% ipython --no-banner

In [1]: import numpy as np

In [2]: import numpy.linalg as la

In [3]: np.set_printoptions(precision=2, suppress=True, linewidth=200, legacy="1.25")

In [4]: u = np.array([-3, -3, 3, 2, 1, -2, 1, 2])

In [5]: g = np.array([-2, 3, 2, 1, 0, 3, 3, 1])

In [6]: A = u[:, None] + g[None, :]

In [7]: print(A)
[[-5  0 -1 -2 -3  0  0 -2]
 [-5  0 -1 -2 -3  0  0 -2]
 [ 1  6  5  4  3  6  6  4]
 [ 0  5  4  3  2  5  5  3]
 [-1  4  3  2  1  4  4  2]
 [-4  1  0 -1 -2  1  1 -1]
 [-1  4  3  2  1  4  4  2]
 [ 0  5  4  3  2  5  5  3]]

In [8]: # column 5 repeats column 1

In [9]: w1 = np.array([[-4, 9, 5, -6, -1],
   ...:     [6, 3, -1, -5, 0],
   ...:     [0, 2, 1, 9, 4],
   ...:     [-8, 6, 1, 7, 3],
   ...:     [0, -7, 9, -9, -9],
   ...:     [8, -5, 9, 6, -2],
   ...:     [-9, -4, 1, 5, 0],
   ...:     [-5, -3, 8, -6, -9]])

In [10]: beta = np.array([-4, 2, 0, 4, -1])

In [11]: hid = np.maximum(A @ w1 + beta, 0)

In [12]: print(la.matrix_rank(hid))
4

In [13]: print((hid > 0).mean(axis=0))
[0.38 0.   0.62 1.   0.38]

In [14]: cent = np.array([[1, 1], [-2, 3], [-3, 1], [-3, 4], [1, 0]])

In [15]: print((hid @ cent).round(6).argmax(axis=1))
[1 1 1 1 1 1 1 1]

In [16]: print((A - A.T) / 2)
[[ 0.   2.5 -1.  -1.  -1.   2.   0.5 -1. ]
 [-2.5  0.  -3.5 -3.5 -3.5 -0.5 -2.  -3.5]
 [ 1.   3.5  0.   0.   0.   3.   1.5  0. ]
 [ 1.   3.5  0.   0.   0.   3.   1.5  0. ]
 [ 1.   3.5  0.   0.   0.   3.   1.5  0. ]
 [-2.   0.5 -3.  -3.  -3.   0.  -1.5 -3. ]
 [-0.5  2.  -1.5 -1.5 -1.5  1.5  0.  -1.5]
 [ 1.   3.5  0.   0.   0.   3.   1.5  0. ]]

In [17]: print(A @ A)
[[ 27 -38 -25 -12   1 -38 -38 -12]
 [ 27 -38 -25 -12   1 -38 -38 -12]
 [-63 112  77  42   7 112 112  42]
 [-48  87  60  33   6  87  87  33]
 [-33  62  43  24   5  62  62  24]
 [ 12 -13  -8  -3   2 -13 -13  -3]
 [-33  62  43  24   5  62  62  24]
 [-48  87  60  33   6  87  87  33]]

In [18]: data = np.loadtxt("mat.csv", delimiter=",")

In [19]: print(data)
[[ -7.59  -5.68   4.67  -6.49  -0.81   6.57   3.92   7.78  -1.78]
 [  4.07   3.02  -2.6    3.6    0.56  -3.36  -2.17  -4.16   0.94]
 [  4.92   3.69  -3.15   4.07   0.58  -4.21  -2.29  -4.88   0.91]
 [-15.42 -11.42   9.58 -13.45  -2.    13.39   7.65  15.42  -3.84]
 [ -5.74  -4.39   3.66  -5.09  -0.86   5.06   2.87   5.85  -1.28]
 [ 14.8   11.25  -9.27  12.79   1.91 -12.99  -7.2  -14.64   3.72]
 [  6.31   4.98  -4.03   5.66   0.85  -5.93  -3.16  -6.53   1.66]
 [ -2.3   -1.53   1.35  -1.91  -0.19   1.91   1.15   1.96  -0.46]
 [ -6.23  -4.6    3.91  -5.56  -0.83   5.29   2.85   6.1   -1.67]
 [-11.21  -8.34   7.01  -9.64  -1.51   9.76   5.71  11.19  -2.56]
 [  7.22   5.45  -4.6    6.39   0.83  -6.3   -3.48  -7.23   1.73]
 [ 17.41  13.23 -11.02  15.47   2.08 -15.19  -8.93 -17.51   4.39]
 [ 15.6   11.49  -9.87  13.47   2.11 -13.66  -7.85 -15.6    3.96]
 [-12.14  -9.3    7.63 -10.48  -1.41  10.55   6.14  12.22  -3.08]
 [ 17.79  13.28 -11.24  15.46   2.26 -15.65  -9.13 -17.72   4.58]
 [ -2.    -1.57   1.4   -1.76  -0.23   1.9    1.01   1.97  -0.5 ]
 [ -0.25  -0.06   0.12  -0.08  -0.07   0.02   0.15   0.25   0.06]
 [  2.02   1.47  -1.2    1.7    0.17  -1.81  -1.01  -2.04   0.53]
 [ -0.6   -0.25   0.27  -0.46  -0.07   0.34   0.36   0.56  -0.16]
 [ -1.9   -1.38   1.23  -1.57  -0.21   1.73   0.89   1.88  -0.55]
 [  4.91   3.68  -3.     4.31   0.55  -4.36  -2.36  -4.92   1.19]
 [ -0.5   -0.49   0.29  -0.29  -0.09   0.48   0.41   0.52  -0.07]
 [ -1.26  -1.08   1.15  -0.98  -0.23   1.31   0.59   1.31  -0.49]
 [-12.1   -9.09   7.53 -10.69  -1.54  10.64   6.2   12.16  -3.01]
 [  1.15   0.88  -0.78   1.03   0.23  -0.79  -0.48  -1.08   0.11]
 [  1.99   1.43  -1.09   1.68   0.43  -1.54  -0.87  -1.61   0.34]
 [  6.26   4.77  -3.93   5.69   0.73  -5.6   -3.41  -6.37   1.66]
 [  4.64   3.43  -2.81   3.97   0.49  -4.    -2.19  -4.66   1.05]
 [  0.35   0.32  -0.26   0.16  -0.05  -0.51  -0.16  -0.33   0.17]
 [ 13.7   10.37  -8.42  11.98   1.5  -11.84  -6.81 -13.84   3.43]
 [ -3.65  -2.84   2.41  -3.22  -0.3    3.28   1.91   3.74  -0.86]
 [-10.85  -8.11   6.9   -9.43  -1.26   9.53   5.48  11.01  -2.97]]

In [20]: hat = data @ la.solve(data.T @ data, data.T)

In [21]: print(hat @ data[:, 2])
[  4.67  -2.6   -3.15   9.58   3.66  -9.27  -4.03   1.35   3.91   7.01  -4.6  -11.02  -9.87   7.63 -11.24   1.4    0.12  -1.2    0.27   1.23  -3.     0.29   1.15   7.53  -0.78  -1.09  -3.93  -2.81
  -0.26  -8.42   2.41   6.9 ]

In [22]: print(np.diag(hat))
[0.26 0.22 0.42 0.24 0.24 0.43 0.47 0.5  0.38 0.29 0.22 0.46 0.41 0.37 0.36 0.14 0.14 0.07 0.14 0.07 0.13 0.27 0.46 0.17 0.22 0.44 0.25 0.15 0.19 0.39 0.22 0.29]
